$ ipython --no-banner

In [1]: import numpy as np

In [2]: np.set_printoptions(precision=1, suppress=True, linewidth=120, sign=" ")

In [3]: def rd(a):
   ...:     return np.round(a, 1) + 0
   ...: 

In [4]: mat = np.loadtxt("sample9.csv", delimiter=",")

In [5]: mat
Out[5]: 
array([[-43.,   0.,  -3.,   0.,   2.],
       [  2.,  20.,   0.,   2.,   0.],
       [ -2.,  -1.,   0.,  -2.,   0.],
       [  3.,  -2.,   2.,   1.,  -1.],
       [  0.,   1.,  -3.,   1., -20.]])

In [6]: rng = np.random.default_rng(348)

In [7]: out = mat + rng.integers(-2, 3, (5, 3)) @ rng.integers(-2, 3, (3, 5))

In [8]: out
Out[8]: 
array([[-47.,   2.,   0.,   0.,   1.],
       [  6.,  18.,  -3.,   2.,   1.],
       [ -4.,  -1.,   3.,  -8.,  -1.],
       [  3.,   0.,   1.,   8.,   1.],
       [ -4.,   1.,   1.,  -6., -23.]])

In [9]: np.linalg.matrix_rank(out - mat, tol=1e-8)
Out[9]: np.int64(3)

In [10]: np.abs(out - mat).sum(axis=1)
Out[10]: array([ 10.,  10.,  12.,  12.,  18.])

In [11]: rd(np.linalg.svd(out - mat, compute_uv=False))
Out[11]: array([ 14.1,   7.7,   1.2,   0. ,   0. ])

In [12]: u, g = mat[4], mat[0]

In [13]: print(u @ u)
411.0

In [14]: pr = (u @ g) / (u @ u) * u

In [15]: rd(np.linalg.norm(u + g) ** 2 + np.linalg.norm(u - g) ** 2)
Out[15]: np.float64(4546.0)

In [16]: rd(pr)
Out[16]: array([ 0. , -0.1,  0.2, -0.1,  1.5])

In [17]: np.linalg.matrix_rank(np.outer(u, g))
Out[17]: np.int64(1)

In [18]: print(rd((g - pr) @ u))
0.0

In [19]: rd(g - pr)
Out[19]: array([-43. ,   0.1,  -3.2,   0.1,   0.5])

In [20]: out = mat / np.sqrt((mat ** 2).mean(axis=1, keepdims=True))

In [21]: rd(out[0])
Out[21]: array([-2.2,  0. , -0.2,  0. ,  0.1])

In [22]: np.linalg.matrix_rank(out) == np.linalg.matrix_rank(mat)
Out[22]: np.True_

In [23]: rd(np.linalg.norm(out, axis=1))
Out[23]: array([ 2.2,  2.2,  2.2,  2.2,  2.2])

In [24]: U, sv, VT = np.linalg.svd(mat, full_matrices=False)

In [25]: np.allclose(U * sv @ VT, mat)
Out[25]: True

In [26]: rd(np.sqrt((sv ** 2).sum())), rd(np.linalg.norm(mat))
Out[26]: (np.float64(52.0), np.float64(52.0))

In [27]: print(rd(VT @ VT.T))
[[ 1.  0.  0.  0.  0.]
 [ 0.  1.  0.  0.  0.]
 [ 0.  0.  1.  0.  0.]
 [ 0.  0.  0.  1.  0.]
 [ 0.  0.  0.  0.  1.]]
